>>> import numpy as np
>>> import numpy.linalg as la
>>> np.set_printoptions(suppress=True, linewidth=100)
>>> W0 = np.load("data.npy")
>>> W0
array([[0, 0, 1, 1],
       [0, 0, 0, 1],
       [1, 0, 0, 1],
       [1, 1, 1, 0]])
>>> # symmetric, so the eigenvalues are real
>>> [round(float(la.det(W0[:i, :i])), 2) + 0 for i in range(1, 5)]
[0.0, 0.0, 0.0, 1.0]
>>> out = W0 / la.norm(W0, axis=1, keepdims=True)
>>> cov = out @ out.T
>>> np.round(la.norm(out, axis=1), 1)
array([1., 1., 1., 1.])
>>> np.degrees(np.arccos(np.clip(cov[1, 3], -1, 1)))
np.float64(90.0)
>>> print(cov[1].round(1))
[0.7 1.  0.7 0. ]
>>> print(np.allclose(W0, W0.T))
True
>>> print((W0 + W0.T) / 2)
[[0. 0. 1. 1.]
 [0. 0. 0. 1.]
 [1. 0. 0. 1.]
 [1. 1. 1. 0.]]
>>> np.round(np.sort(np.abs(la.eigvals(W0))), 1)
array([0.3, 1. , 1.5, 2.2])
>>> np.allclose(W0 @ W0.T, W0.T @ W0)
True
>>> P = np.triu(np.array([[3, 3, -1, 3], [-3, 3, 2, -2], [-1, 2, 1, -2], [0, -2, 2, -1]]), 1) + np.eye(4)
>>> out = P @ W0 @ la.inv(P)
>>> np.round(la.det(out), 1)
np.float64(1.0)
>>> np.round(np.poly(out), 1) + 0
array([ 1.,  0., -4., -2.,  1.])
>>> rng = np.random.default_rng(360)
>>> lab = rng.integers(0, 2, 3)
>>> mat = np.triu((lab[:, None] == lab) & (rng.random((3, 3)) < 0.8), 1).astype(int)
>>> mat += mat.T
>>> mat
array([[0, 1, 1],
       [1, 0, 1],
       [1, 1, 0]])
>>> # symmetric
>>> print(np.all(la.eigvalsh(mat) > 0))
False
>>> round(la.eigvalsh(mat).min(), 1)
np.float64(-1.0)
>>> [round(float(la.det(mat[:i, :i])), 2) + 0 for i in range(1, 4)]
[0.0, -1.0, 2.0]
>>> W1 = np.array([[0, 1, 2, 0, 1], [2, 2, 2, 2, 0], [2, 1, 2, 1, 0]])
>>> b = np.array([1, -1, 2, 1, 0])
>>> H = np.maximum(mat @ W1 + b, 0)
>>> H
array([[5, 2, 6, 4, 0],
       [3, 1, 6, 2, 1],
       [3, 2, 6, 3, 1]])
>>> print(np.round((H > 0).mean(axis=0), 1))
[1.  1.  1.  1.  0.7]
>>> (H > 0).astype(int)
array([[1, 1, 1, 1, 0],
       [1, 1, 1, 1, 1],
       [1, 1, 1, 1, 1]])
>>> la.matrix_rank(H)
np.int64(3)
>>> W2 = np.array([[3, -1], [-2, 3], [1, 2], [0, -1], [1, -3]])
>>> H @ W2
array([[17,  9],
       [14,  7],
       [12,  9]])
>>> W1 @ W2
array([[1, 4],
       [4, 6],
       [6, 4]])
>>> out = H + rng.integers(-2, 3, (3, 1)) @ rng.integers(-2, 3, (1, 5))
>>> out
array([[ 5, -2, 10,  6, -4],
       [ 3,  3,  4,  1,  3],
       [ 3,  4,  4,  2,  3]])
>>> la.matrix_rank(out - H, tol=1e-8)
np.int64(1)
>>> np.round(la.svd(out - H, compute_uv=False), 1) + 0
array([8.8, 0. , 0. ])
>>> np.abs(out - H).sum(axis=1)
array([14,  7,  7])
>>> f = np.array([1, 0, 1])
>>> J = 4 * np.eye(3) + np.outer(f, f)
>>> print(J)
[[5. 0. 1.]
 [0. 4. 0.]
 [1. 0. 5.]]
>>> # equal to its transpose
>>> print(np.allclose(J, J.T))
True
>>> print(np.round(np.sort(np.abs(la.eigvals(J))), 1))
[4. 4. 6.]
>>> x0 = np.array([0, 2, 2])
>>> rhs = J @ x0
>>> rhs
array([ 2.,  8., 10.])
>>> np.round(la.solve(J, rhs), 1)
array([0., 2., 2.])
>>> X = np.load("block11.npy")
>>> X
array([[2, 1, 3, 2],
       [0, 2, 2, 1],
       [2, 3, 3, 1],
       [3, 1, 0, 3]])
>>> vals, evecs = la.eig(X)
>>> print(round(np.prod(vals), 1))
-34.0
>>> np.round(np.sort(la.eigvals(la.inv(X))), 1)
array([-0.8,  0.1,  0.4,  0.8])
>>> print(vals.round(1))
[ 7.3 -1.3  2.7  1.3]
>>> np.round(np.sort(la.eigvals(X @ X)), 1)
array([ 1.7,  1.8,  7.2, 53.4])
>>> np.round(np.sort(la.eigvals(X.T)), 1)
array([-1.3,  1.3,  2.7,  7.3])
>>> print(np.round(X @ evecs[:, 0] - vals[0] * evecs[:, 0], 1) + 0)
[0. 0. 0. 0.]
